% python3 -q
>>> import numpy as np
>>> np.set_printoptions(suppress=True, linewidth=140)
>>> tidy = lambda a: np.round(a, 2) + 0
>>> other = np.array([[1, 4, 4], [-5, 5, -2], [-3, -2, -4]])
>>> K = other.T @ other
>>> K
array([[ 35, -15,  26],
       [-15,  45,  14],
       [ 26,  14,  36]])
>>> x0 = np.array([3, 1, 3])
>>> target = K @ x0
>>> target
array([168,  42, 200])
>>> tidy(np.linalg.solve(K, target + K[:, 0]))
array([4., 1., 3.])
>>> tidy(np.linalg.solve(K, target))
array([3., 1., 3.])
>>> tidy(np.linalg.solve(K, -3 * target))
array([-9., -3., -9.])
>>> print(tidy(np.linalg.solve(K, K[:, 1])))
[0. 1. 0.]
>>> low = np.linalg.cholesky(K)
>>> np.linalg.eigvalsh(K).min() > 0
np.True_
>>> tidy(np.diag(low) ** 2)
array([35.  , 38.57,  0.3 ])
>>> print(tidy(low))
[[ 5.92  0.    0.  ]
 [-2.54  6.21  0.  ]
 [ 4.39  4.05  0.54]]
>>> other = np.linalg.inv(K)
>>> tidy(np.linalg.slogdet(K)[0])
np.float64(1.0)
>>> tidy(np.linalg.inv(other))
array([[ 35., -15.,  26.],
       [-15.,  45.,  14.],
       [ 26.,  14.,  36.]])
>>> tidy(np.linalg.cond(K))
np.float64(514.46)
>>> np.allclose(other, K.T)
False
>>> tidy(other)
array([[ 3.56,  2.26, -3.45],
       [ 2.26,  1.46, -2.2 ],
       [-3.45, -2.2 ,  3.38]])
>>> other = K / np.linalg.norm(K, axis=1, keepdims=True)
>>> G = other @ other.T
>>> print(tidy(G))
[[ 1.   -0.37  0.76]
 [-0.37  1.    0.32]
 [ 0.76  0.32  1.  ]]
>>> print(tidy(np.linalg.norm(other, axis=1)))
[1. 1. 1.]
>>> np.argwhere(np.triu(np.abs(G) > 0.95, 1))
array([], shape=(0, 2), dtype=int64)
>>> mat = np.load("arr.npy")
>>> mat
array([[0, 2, 0],
       [0, 0, 1],
       [0, 0, 3]])
>>> # triangular, det is the product of the diagonal
>>> np.linalg.matrix_power(mat - np.diag(np.diag(mat)), 3)
array([[0, 0, 0],
       [0, 0, 0],
       [0, 0, 0]])
>>> np.prod(np.diag(mat)), tidy(np.linalg.det(mat))
(np.int64(0), np.float64(0.0))
>>> mat @ mat
array([[0, 0, 2],
       [0, 0, 3],
       [0, 0, 9]])
>>> np.linalg.matrix_rank(mat - mat[0, 0] * np.eye(3))
np.int64(2)
>>> print([int(np.linalg.matrix_rank(np.linalg.matrix_power(mat, p))) for p in range(1, 4)])
[2, 1, 1]
>>> tidy(np.sort(np.linalg.eigvals(mat)))
array([0., 0., 3.])
